$ ipython --no-banner

In [1]: import numpy as np

In [2]: import numpy.linalg as la

In [3]: np.set_printoptions(precision=2, suppress=True, linewidth=140)

In [4]: E = np.loadtxt("mat.csv", delimiter=",")

In [5]: E
Out[5]: 
array([[0., 2., 3., 2.],
       [2., 0., 2., 3.],
       [3., 2., 0., 2.],
       [2., 3., 2., 0.]])

In [6]: # equal to its transpose

In [7]: out = np.array([[0, 0], [1, 2]])

In [8]: cent = np.kron(out, E)

In [9]: la.matrix_rank(cent)
Out[9]: np.int64(4)

In [10]: round(float(la.norm(cent, 2)), 2), round(la.norm(out, 2) * la.norm(E, 2), 2)
Out[10]: (15.65, np.float64(15.65))

In [11]: O = E.astype(float).copy()

In [12]: for j in range(4):
    ...:     O[:, j] -= O[:, :j] @ (O[:, :j].T @ O[:, j])
    ...:     O[:, j] /= la.norm(O[:, j])
    ...: 

In [13]: np.round(O.T @ O, 2) + 0
Out[13]: 
array([[1., 0., 0., 0.],
       [0., 1., 0., 0.],
       [0., 0., 1., 0.],
       [0., 0., 0., 1.]])

In [14]: hat = np.triu(np.array([[-3, 1, -3, 3], [-3, -3, -1, 3], [-1, 0, -2, 1], [-3, 3, -2, 3]]), 1) + np.eye(4)

In [15]: out = hat @ E @ la.inv(hat)

In [16]: np.trace(out), np.trace(E)
Out[16]: (np.float64(0.0), np.float64(0.0))

In [17]: hat @ E - E @ hat
Out[17]: 
array([[ -1.,   3.,  10., -12.],
       [  3.,   5.,  12., -10.],
       [  2.,   0.,  13., -15.],
       [  0.,  -2.,   9., -17.]])

In [18]: J = np.array([[-0.61, -1.81, -1.76],
    ...:     [-0.66, -1.87, -1.88],
    ...:     [-1.39, -4.25, -4.22],
    ...:     [-0.02, 0.03, 0.03],
    ...:     [-0.27, -0.54, -0.53],
    ...:     [-0.79, -2.36, -2.35],
    ...:     [-1.41, -4.25, -4.2],
    ...:     [-0.8, -2.33, -2.42],
    ...:     [-1.15, -3.61, -3.57],
    ...:     [-0.87, -2.41, -2.36],
    ...:     [-0.65, -1.74, -1.79],
    ...:     [-0.39, -1.22, -1.09],
    ...:     [-0.7, -2.43, -2.38],
    ...:     [-1.43, -4.17, -4.16],
    ...:     [-0.9, -3.04, -3.06]])

In [19]: Xc = (J - J.mean(axis=0)) / J.std(axis=0)

In [20]: Xc.std(axis=0)
Out[20]: array([1., 1., 1.])

In [21]: coef = la.lstsq(np.delete(Xc, 0, axis=1), Xc[:, 0])[0]

In [22]: coef
Out[22]: array([0.17, 0.82])

In [23]: round(1 - np.var(Xc[:, 0] - np.delete(Xc, 0, axis=1) @ coef), 2)
Out[23]: np.float64(0.98)

In [24]: d = la.norm(J[:, None] - J[None], axis=-1)

In [25]: d.mean(axis=1).argmax()
Out[25]: np.int64(3)

In [26]: la.matrix_rank(d ** 2)
Out[26]: np.int64(5)

In [27]: d[6]
Out[27]: array([3.54, 3.41, 0.03, 6.18, 5.34, 2.72, 0.  , 2.69, 0.93, 2.66, 3.56, 4.46, 2.67, 0.09, 1.74])

In [28]: d.shape
Out[28]: (15, 15)
